$ python3 -q
>>> import numpy as np
>>> np.set_printoptions(suppress=True, linewidth=140)
>>> mat = np.array([[1, 3, -2, -1, 3, -1, 1],
...     [0, -1, -1, 0, 1, 2, 0],
...     [-1, 2, -3, 2, -3, 0, 0],
...     [-2, -2, 0, 1, 1, -2, 3],
...     [-1, 2, 3, 1, 0, -3, -1],
...     [-3, 1, -1, 0, -2, 3, -1]])
>>> mat
array([[ 1,  3, -2, -1,  3, -1,  1],
       [ 0, -1, -1,  0,  1,  2,  0],
       [-1,  2, -3,  2, -3,  0,  0],
       [-2, -2,  0,  1,  1, -2,  3],
       [-1,  2,  3,  1,  0, -3, -1],
       [-3,  1, -1,  0, -2,  3, -1]])
>>> theta = np.radians(30)
>>> Rm = np.eye(7)
>>> Rm[0, 0] = Rm[3, 3] = np.cos(theta)
>>> Rm[0, 3], Rm[3, 0] = -np.sin(theta), np.sin(theta)
>>> Rm.round(2)
array([[ 0.87,  0.  ,  0.  , -0.5 ,  0.  ,  0.  ,  0.  ],
       [ 0.  ,  1.  ,  0.  ,  0.  ,  0.  ,  0.  ,  0.  ],
       [ 0.  ,  0.  ,  1.  ,  0.  ,  0.  ,  0.  ,  0.  ],
       [ 0.5 ,  0.  ,  0.  ,  0.87,  0.  ,  0.  ,  0.  ],
       [ 0.  ,  0.  ,  0.  ,  0.  ,  1.  ,  0.  ,  0.  ],
       [ 0.  ,  0.  ,  0.  ,  0.  ,  0.  ,  1.  ,  0.  ],
       [ 0.  ,  0.  ,  0.  ,  0.  ,  0.  ,  0.  ,  1.  ]])
>>> out = mat @ Rm.T
>>> np.round(np.abs(out - mat).max(axis=0), 2)
array([0.87, 0.  , 0.  , 1.5 , 0.  , 0.  , 0.  ])
>>> np.allclose(mat @ mat.T, out @ out.T)
True
>>> round(np.linalg.det(Rm), 2), round(float(np.trace(Rm)), 2)
(np.float64(1.0), 6.73)
>>> round(np.linalg.det(Rm), 2)
np.float64(1.0)
>>> np.round(Rm @ Rm, 2)
array([[ 0.5 ,  0.  ,  0.  , -0.87,  0.  ,  0.  ,  0.  ],
       [ 0.  ,  1.  ,  0.  ,  0.  ,  0.  ,  0.  ,  0.  ],
       [ 0.  ,  0.  ,  1.  ,  0.  ,  0.  ,  0.  ,  0.  ],
       [ 0.87,  0.  ,  0.  ,  0.5 ,  0.  ,  0.  ,  0.  ],
       [ 0.  ,  0.  ,  0.  ,  0.  ,  1.  ,  0.  ,  0.  ],
       [ 0.  ,  0.  ,  0.  ,  0.  ,  0.  ,  1.  ,  0.  ],
       [ 0.  ,  0.  ,  0.  ,  0.  ,  0.  ,  0.  ,  1.  ]])
>>> np.flatnonzero(np.linalg.matrix_power((Rm != 0) + (Rm.T != 0) + np.eye(7), 7)[0])
array([0, 3])
>>> w1 = np.array([[-7, -7, -5, -8, 5, 5],
...     [-2, 7, -6, -9, -4, -2],
...     [5, -9, -8, 3, 0, 0],
...     [7, -5, -6, 8, -2, 6],
...     [-2, -2, -9, -8, 3, -8],
...     [0, 2, -7, 8, -4, 6],
...     [-8, -5, 4, 8, -1, 9]])
>>> b = np.array([6, -3, -3, 2, -5, -1])
>>> H = np.maximum(mat @ w1 + b, 0)
>>> H
array([[ 0, 21,  0,  0,  2,  0],
       [ 1,  1,  0, 16,  0,  5],
       [14, 41, 29, 23,  0, 26],
       [ 5,  0, 30, 44,  0,  6],
       [39,  0,  0,  0,  0,  0],
       [32, 49,  7, 46,  0,  7]])
>>> basis = np.array([[4, 3, 8], [3, 0, 3], [2, 8, 0], [4, 8, 6], [4, 1, 8], [3, 8, 5]])
>>> w1 @ basis
array([[ -56,  -80,  -60],
       [ -57, -146,  -91],
       [ -11,  -25,   31],
       [  43,   83,  103],
       [ -76, -203,  -86],
       [  26,   52,   52],
       [  16,  143,    6]])
>>> (H @ basis).round(6).argmax(axis=1)
array([2, 1, 1, 1, 2, 2])
